% python3 -q
>>> import numpy as np
>>> import numpy.linalg as la
>>> np.set_printoptions(precision=4, suppress=True, linewidth=120)
>>> feats = np.load("block14.npy")
>>> feats
array([[ 1,  0, -1,  2],
       [ 2,  1,  0, -1],
       [-1,  2,  1,  0],
       [ 0, -1,  2,  1]])
>>> O = feats.astype(float).copy()
>>> for j in range(4):
...     O[:, j] -= O[:, :j] @ (O[:, :j].T @ O[:, j])
...     O[:, j] /= la.norm(O[:, j])
... 
>>> O
array([[ 0.4082,  0.    , -0.2887,  0.866 ],
       [ 0.8165,  0.4082,  0.2887, -0.2887],
       [-0.4082,  0.8165,  0.2887,  0.2887],
       [ 0.    , -0.4082,  0.866 ,  0.2887]])
>>> hat = np.triu(np.array([[4, -4, -1, -3], [-1, 1, -5, 2], [5, -4, 3, 4], [1, 3, -5, -5]]), 1) + np.eye(4)
>>> A2 = hat @ feats @ la.inv(hat)
>>> np.trace(A2), np.trace(feats)
(np.float64(4.0), np.int64(4))
>>> la.matrix_rank(A2)
np.int64(4)
>>> f = np.array([-3, 1, -1])
>>> np.polyval(f, feats[0])
array([ -3,  -1,  -5, -11])
>>> np.cross(feats[0, :3], feats[3, :3])
array([-1, -2, -1])
>>> np.array([np.convolve(row, f, "same") for row in feats])
array([[ 1,  2, -7,  3],
       [-1, -1,  2, -1],
       [-7,  0, -1, -1],
       [ 3, -7,  0, -1]])
>>> print(np.correlate(feats[0], feats[3], "full"))
[ 1  2 -2  0  5 -2  0]
>>> W0 = np.loadtxt("run2.csv", delimiter=",")
>>> print(W0)
[[ 0.999   0.1194  0.7211  0.5005 -0.9186 -0.968 ]
 [ 0.598  -0.9458 -0.9993  0.585  -0.9955 -0.8896]
 [ 0.6805 -0.0599  0.      0.1586 -0.4462 -0.4382]
 [-0.964  -0.04   -0.3969 -0.3275  0.7064  0.7616]
 [-0.811  -0.0798 -0.3714  0.05    0.3095  0.7574]
 [-0.8875  0.6351  0.9033 -0.5299  0.9517  0.7352]
 [ 0.3799 -0.3275 -0.5784 -0.3275 -0.4621 -0.8977]
 [ 0.9626 -0.1293 -0.01    0.6584 -0.8591 -0.2636]
 [-0.1391 -0.03   -0.0599 -0.3275  0.1489 -0.5441]
 [ 0.9302  0.2913  0.7857 -0.6963  0.0997 -0.9932]
 [ 0.4621 -0.04   -0.01    0.1096 -0.2913 -0.2543]
 [-0.7969  0.1489  0.1684 -0.3004  0.6469  0.4621]
 [-0.9705  0.6351  0.8832 -0.6911  0.9771  0.7658]
 [-0.2355 -0.1391 -0.3095 -0.3799  0.0599 -0.6527]
 [ 0.9737 -0.4301 -0.6044  0.5227 -0.9402 -0.8511]
 [ 0.6169 -0.6411 -0.9302  0.6751 -0.9329  0.1194]
 [-0.3185  0.7306  0.9721 -0.7574  0.9498 -0.537 ]
 [-0.1489  0.8275  0.9906 -0.4777  0.9579  0.4699]
 [ 0.4301 -0.917  -0.9984  0.8076 -0.9931 -0.03  ]
 [ 0.9941 -0.4462 -0.585   0.8367 -0.9809 -0.5717]]
>>> A2 = np.c_[W0[:, :1] @ np.array([[-1]]), np.array([2, 2, 5, -3, 5, 0, 2, -1, -5, 2, 1, -3, -2, -3, 1, -4, 0, -4, 1, 3])]
>>> A2
array([[-0.999 ,  2.    ],
       [-0.598 ,  2.    ],
       [-0.6805,  5.    ],
       [ 0.964 , -3.    ],
       [ 0.811 ,  5.    ],
       [ 0.8875,  0.    ],
       [-0.3799,  2.    ],
       [-0.9626, -1.    ],
       [ 0.1391, -5.    ],
       [-0.9302,  2.    ],
       [-0.4621,  1.    ],
       [ 0.7969, -3.    ],
       [ 0.9705, -2.    ],
       [ 0.2355, -3.    ],
       [-0.9737,  1.    ],
       [-0.6169, -4.    ],
       [ 0.3185,  0.    ],
       [ 0.1489, -4.    ],
       [-0.4301,  1.    ],
       [-0.9941,  3.    ]])
>>> la.matrix_rank(A2)
np.int64(2)
>>> x = np.array([1, 0])
>>> rhs = A2 @ x
>>> beta, lr = np.zeros(2), 1 / la.norm(A2, 2) ** 2
>>> for i in range(25):
...     beta -= lr * A2.T @ (A2 @ beta - rhs)
...     if i % 5 == 0: print(i, round(la.norm(A2 @ beta - rhs), 4))
... 
0 2.8313
5 2.1493
10 1.6316
15 1.2386
20 0.9403
>>> beta
array([ 0.7504, -0.025 ])
>>> hat = W0 @ la.solve(W0.T @ W0, W0.T)
>>> np.round(la.eigvalsh(hat), 4) + 0
array([0., 0., 0., 0., 0., 0., 0., 0., 0., 0., 0., 0., 0., 0., 1., 1., 1., 1., 1., 1.])
>>> np.allclose(hat @ hat, hat)
True
>>> Xs = W0 - W0.mean(axis=0)
>>> left, sigma, Vt = la.svd(Xs, full_matrices=False)
>>> np.abs(left[:, 0]).argmax()
np.int64(12)
>>> Vt[0] * np.sign(Vt[0, np.abs(Vt[0]).argmax()])
array([-0.4667,  0.3211,  0.3707, -0.3504,  0.5639,  0.3176])
>>> print(np.searchsorted(np.cumsum(sigma ** 2) / (sigma ** 2).sum(), 0.9) + 1)
2
>>> print(la.matrix_rank(Xs))
6
>>> (np.sign(left[:, 0]) == np.sign(left[0, 0])).astype(int)
array([1, 1, 1, 0, 0, 0, 1, 1, 0, 0, 1, 0, 0, 0, 1, 1, 0, 0, 1, 1])
>>> np.round(Xs.mean(axis=0), 4) + 0
array([0., 0., 0., 0., 0., 0.])
>>> np.abs(Vt[-1])
array([0.1524, 0.7953, 0.3429, 0.1508, 0.4516, 0.0075])
>>> J = np.loadtxt("layer0.csv", delimiter=",")
>>> J
array([[-1.4381, -4.3762, -1.3497, -0.3713,  1.3497],
       [ 2.2064,  3.9605,  1.4876, -0.143 , -1.4876],
       [-3.4527,  2.5391, -0.4778,  2.4851,  0.4778],
       [-2.4694,  3.7087,  0.0591,  2.2672, -0.0591],
       [ 4.0835, -0.771 ,  1.0378, -2.3614, -1.0378],
       [ 4.0938, -0.7032,  1.0552, -2.3493, -1.0552],
       [ 0.9457,  4.5368,  1.2389,  0.6735, -1.2389],
       [-0.0225, -4.6492, -0.9912, -1.1914,  0.9912],
       [-0.5984, -4.6069, -1.1516, -0.8756,  1.1516],
       [ 4.0862, -0.754 ,  1.0422, -2.3584, -1.0422],
       [-1.4602, -4.3671, -1.3543, -0.3573,  1.3543],
       [ 0.9453,  4.5369,  1.2388,  0.6738, -1.2388],
       [-4.1462,  0.0829, -1.2019,  2.2165,  1.2019],
       [-3.7005, -2.1398, -1.5415,  1.4053,  1.5415],
       [ 3.5533,  2.4366,  1.5611, -1.2505, -1.5611],
       [ 3.8078, -1.8022,  0.7383, -2.4824, -0.7383],
       [ 4.0457,  1.0685,  1.4162, -1.8653, -1.4162],
       [ 3.1753,  3.0254,  1.5746, -0.898 , -1.5746],
       [-3.7646,  1.9112, -0.7025,  2.4877,  0.7025],
       [-0.8334, -4.5632, -1.2114, -0.7399,  1.2114],
       [ 4.1061, -0.6129,  1.0779, -2.3325, -1.0779],
       [ 2.7411,  3.5187,  1.5513, -0.5404, -1.5513],
       [-2.4245, -3.7982, -1.5174,  0.3005,  1.5174],
       [ 3.0451,  3.1894,  1.571 , -0.7866, -1.571 ],
       [-4.1378, -0.3665, -1.2946,  2.0957,  1.2946],
       [ 3.9979, -1.1955,  0.9227, -2.4259, -0.9227]])
>>> labels = J[:, 3] > np.median(J[:, 3])
>>> f = J[labels].mean(axis=0) - J[~labels].mean(axis=0)
>>> np.argsort(-np.abs(f).round(6), kind="stable")
array([0, 3, 1, 2, 4])
>>> f
array([-4.3612,  1.5142, -0.9621,  2.7008,  0.9621])
>>> Xs = J - J.mean(axis=0)
>>> left, sigma, Vt = la.svd(Xs, full_matrices=False)
>>> np.round(sigma ** 2 / (sigma ** 2).sum(), 4) + 0
array([0.6072, 0.3928, 0.    , 0.    , 0.    ])
>>> np.round((sigma ** 2).sum() ** 2 / (sigma ** 4).sum(), 4)
np.float64(1.9121)
>>> np.abs(Vt[0]).argmax()
np.int64(0)
>>> print(np.searchsorted(np.cumsum(sigma ** 2) / (sigma ** 2).sum(), 0.9) + 1)
2
>>> Vt[0] * np.sign(Vt[0, np.abs(Vt[0]).argmax()])
array([ 0.7138,  0.4815,  0.3119, -0.2532, -0.3119])
>>> (np.sign(left[:, 0]) == np.sign(left[0, 0])).astype(int)
array([1, 0, 1, 1, 0, 0, 0, 1, 1, 0, 1, 0, 1, 1, 0, 0, 0, 0, 1, 1, 0, 0, 1, 0, 1, 0])
>>> np.abs(left[:, 0]).argmax()
np.int64(13)
>>> np.round(Xs.mean(axis=0), 4) + 0
array([0., 0., 0., 0., 0.])
>>> np.abs(np.diag(la.qr(J)[1])) > 1e-9
array([ True,  True, False, False, False])
>>> np.allclose(J[:-1].T @ la.lstsq(J[:-1].T, J[-1])[0], J[-1])
True
>>> X = np.load("test12.npy")
>>> X
array([[-19.5498, -30.4187, -19.9616, -35.9183, -31.1015, -28.7628],
       [-19.2569, -29.9888, -19.7167, -35.4271, -30.7509, -28.3732],
       [-14.3728, -22.7628, -15.5852, -27.1227, -24.7463, -21.7864],
       [-10.633 , -17.1268, -12.3334, -20.5661, -19.8699, -16.5845],
       [ -5.5823,  -9.262 ,  -7.6861, -11.228 , -12.5438,  -9.1675],
       [ -4.4719,  -7.4622,  -6.5798,  -9.0413, -10.7081,  -7.4271],
       [ -3.83  ,  -6.4017,  -5.912 ,  -7.7397,  -9.5767,  -6.3895],
       [ -2.7934,  -4.6444,  -4.761 ,  -5.5546,  -7.5805,  -4.6435],
       [ -2.6133,  -4.3314,  -4.5473,  -5.161 ,  -7.2031,  -4.3281],
       [ -1.9607,  -3.1722,  -3.7163,  -3.6893,  -5.7169,  -3.1447],
       [ -1.2791,  -1.9049,  -2.6679,  -2.0556,  -3.8258,  -1.8158],
       [ -0.9045,  -1.1981,  -1.9159,  -1.1531,  -2.5234,  -1.062 ],
       [ -0.8103,  -1.03  ,  -1.6985,  -0.9481,  -2.1706,  -0.8856],
       [  0.0107,   0.0107,   0.0178,   0.0071,   0.0178,   0.0071],
       [  0.8925,   0.8549,   1.2725,   0.5394,   1.1282,   0.5289],
       [  1.7967,   1.7132,   2.3418,   1.0902,   1.9496,   1.0429],
       [  5.4316,   5.2846,   5.9986,   3.6047,   4.5287,   3.2617],
       [  5.8817,   5.7378,   6.4195,   3.941 ,   4.8196,   3.5516],
       [ 35.221 ,  37.1326,  31.0316,  29.8193,  22.5795,  25.0903]])
>>> Z = X[[3, 16]].astype(float)
>>> for _ in range(5):
...     labels = la.norm(X[:, None] - Z, axis=-1).argmin(axis=1)
...     Z = np.array([X[labels == j].mean(axis=0) for j in range(2)])
... 
>>> labels
array([0, 0, 0, 0, 1, 1, 1, 1, 1, 1, 1, 1, 1, 1, 1, 1, 1, 1, 1])
>>> Z[1] - Z[0]
array([17.619 , 25.8294, 17.4057, 29.254 , 24.8288, 23.518 ])
>>> Z
array([[-15.9531, -25.0743, -16.8992, -29.7586, -26.6171, -23.8767],
       [  1.6659,   0.7551,   0.5065,  -0.5046,  -1.7884,  -0.3588]])
>>> np.bincount(labels)
array([ 4, 15])
